>>> import numpy as np
>>> np.set_printoptions(precision=1, suppress=True, linewidth=120)
>>> A = np.load("x.npy")
>>> print(A)
[[ 0 -3  0  0  0]
 [ 0  0  1  0  0]
 [ 0  0  0  0  2]
 [ 0  0  0  0  0]
 [ 0  0  0  2  0]]
>>> # rank 4
>>> print(round(np.linalg.norm(A, 2) / np.linalg.norm(A), 1))
0.7
>>> print(np.linalg.cond(A) > 100)
True
>>> C = 10 * np.array([[-0.1, 0.0, -1.7, -1.1, -0.3, -1.1, 0.9],
...     [-1.2, -1.1, 0.4, 0.2, 0.6, -0.8, -1.4],
...     [1.1, 0.1, -1.0, 0.4, 0.2, -0.6, -0.1]])
>>> rng = np.random.default_rng(572)
>>> lab = rng.integers(0, 3, 14)
>>> X = C[lab] + rng.normal(size=(14, 7))
>>> print(X)
[[-12.2 -11.1   2.9   2.9   5.2  -7.8 -13. ]
 [-11.6 -10.4   5.5   2.5   6.   -8.7 -12.8]
 [ 10.9   0.6  -9.    4.5   3.2  -5.6  -0.5]
 [ -1.6  -0.8 -16.6  -9.1  -3.6 -11.9   8. ]
 [-12.7 -10.7   3.9   2.9   6.5  -8.6 -13.7]
 [ 10.1   1.8  -9.4   4.6   2.6  -5.9  -1.1]
 [ 10.8   1.8  -8.3   4.    1.5  -5.3  -1.8]
 [ 10.6   3.  -11.1   5.4   3.1  -6.2  -0.5]
 [ 11.5   1.7  -8.6   3.3   1.5  -4.9   0.9]
 [ 11.5   0.8 -10.7   4.3   1.5  -4.7  -1.9]
 [-12.7  -9.4   4.3   2.9   4.8  -6.8 -12.6]
 [  0.1   0.4 -16.3 -11.6  -5.5 -10.1   8.5]
 [ -0.4   1.3 -15.8 -10.8  -1.6 -12.1  11.4]
 [ -1.2   0.7 -18.  -11.3  -3.9 -11.1   9.8]]
>>> Ac = (X - X.mean(axis=0)) / X.std(axis=0)
>>> print(Ac.std(axis=0))
[1. 1. 1. 1. 1. 1. 1.]
>>> b = np.linalg.lstsq(np.delete(Ac, 3, axis=1), Ac[:, 3])[0]
>>> print(b)
[ 0.4  0.2 -0.2  0.4  0.1 -0.8]
>>> print(np.abs(b).argmax())
5
>>> print(np.round(1 - np.var(Ac[:, 3] - np.delete(Ac, 3, axis=1) @ b), 1))
1.0
>>> G = np.cov(X, rowvar=False)
>>> print(np.round(np.corrcoef(X[:, 3], X[:, 2])[0, 1], 1))
0.6
>>> print(np.polyfit(X[:, 3], X[:, 2], 1))
[ 0.8 -7.4]
>>> print(G.shape)
(7, 7)
>>> print(np.unravel_index(np.abs(X).argmax(), X.shape))
(np.int64(13), np.int64(2))
>>> print(X.shape)
(14, 7)
>>> print(np.linalg.svd(X, compute_uv=False))
[58.5 41.8 33.8  4.8  3.1  2.   1.2]
>>> print(X.sum(axis=1))
[-33.1 -29.5   4.1 -35.6 -32.4   2.8   2.7   4.3   5.4   0.7 -29.6 -34.6 -28.  -35.1]
>>> M = np.array([[0, 1, 1, 1, 1],
...     [1, 0, 1, 1, 1],
...     [1, 1, 0, 1, 1],
...     [1, 1, 1, 0, 0],
...     [1, 1, 1, 0, 0]])
>>> # columns 3 and 4 are equal
>>> rk = np.linalg.matrix_rank(M)
>>> print(rk)
4
>>> null = np.linalg.svd(M)[2][rk:].T
>>> print([int(np.linalg.matrix_rank(M[:, :j + 1])) for j in range(5)])
[1, 2, 3, 4, 4]
>>> print(np.linalg.matrix_rank(M.T @ M), np.linalg.matrix_rank(M @ M.T))
4 4
>>> print(np.round(M @ null, 1) + 0)
[[0.]
 [0.]
 [0.]
 [0.]
 [0.]]
>>> lab = X[:, 2] > np.median(X[:, 2])
>>> u = X[lab].mean(axis=0) - X[~lab].mean(axis=0)
>>> print(lab.astype(int))
[1 1 1 0 1 0 1 0 1 0 1 0 0 0]
>>> print(np.trace(M @ M @ M) // 6)
7
>>> print(M @ M)
[[4 3 3 2 2]
 [3 4 3 2 2]
 [3 3 4 2 2]
 [2 2 2 3 3]
 [2 2 2 3 3]]
>>> print(M.sum(axis=0))
[4 4 4 3 3]
>>> print(np.argwhere(np.triu(M)))
[[0 1]
 [0 2]
 [0 3]
 [0 4]
 [1 2]
 [1 3]
 [1 4]
 [2 3]
 [2 4]]
>>> low = np.diag(M.sum(axis=1)) - M
>>> print((np.linalg.eigvalsh(low) < 1e-8).sum())
1
>>> print(np.round(np.linalg.eigvalsh(low), 1) + 0)
[0. 3. 5. 5. 5.]
>>> print(low)
[[ 4 -1 -1 -1 -1]
 [-1  4 -1 -1 -1]
 [-1 -1  4 -1 -1]
 [-1 -1 -1  3  0]
 [-1 -1 -1  0  3]]
>>> print(round(np.linalg.det(low[1:, 1:])))
75
>>> print([round(float(x), 1) for x in np.linalg.svd(M, compute_uv=False)[:3]])
[3.6, 1.6, 1.0]
>>> print(np.linalg.cond(M) > 100)
True
>>> E = np.loadtxt("sample3.csv", delimiter=",")
>>> print(E)
[[ 0.  0.  0.  0.  0.  0.]
 [ 1. -2.  0.  0.  0.  0.]
 [ 1.  1.  0.  0.  0.  0.]
 [ 0.  0.  0.  0.  0.  0.]
 [ 0.  0.  1. -2.  0.  0.]
 [ 0.  0.  1.  1.  0.  0.]
 [ 0.  0.  0.  0.  0.  0.]
 [ 0.  0.  0.  0.  1. -2.]
 [ 0.  0.  0.  0.  1.  1.]]
>>> P = E @ np.linalg.solve(E.T @ E, E.T)
>>> print(P @ E[:, 4])
[0. 0. 0. 0. 0. 0. 0. 1. 1.]
>>> print(np.diag(P))
[0. 1. 1. 0. 1. 1. 0. 1. 1.]
>>> print(np.trace(P))
6.0
>>> print(np.allclose(P @ P, P))
True
>>> print(np.linalg.eigvalsh(P))
[0. 0. 0. 1. 1. 1. 1. 1. 1.]
>>> print(np.linalg.matrix_rank(np.eye(9) - P))
3
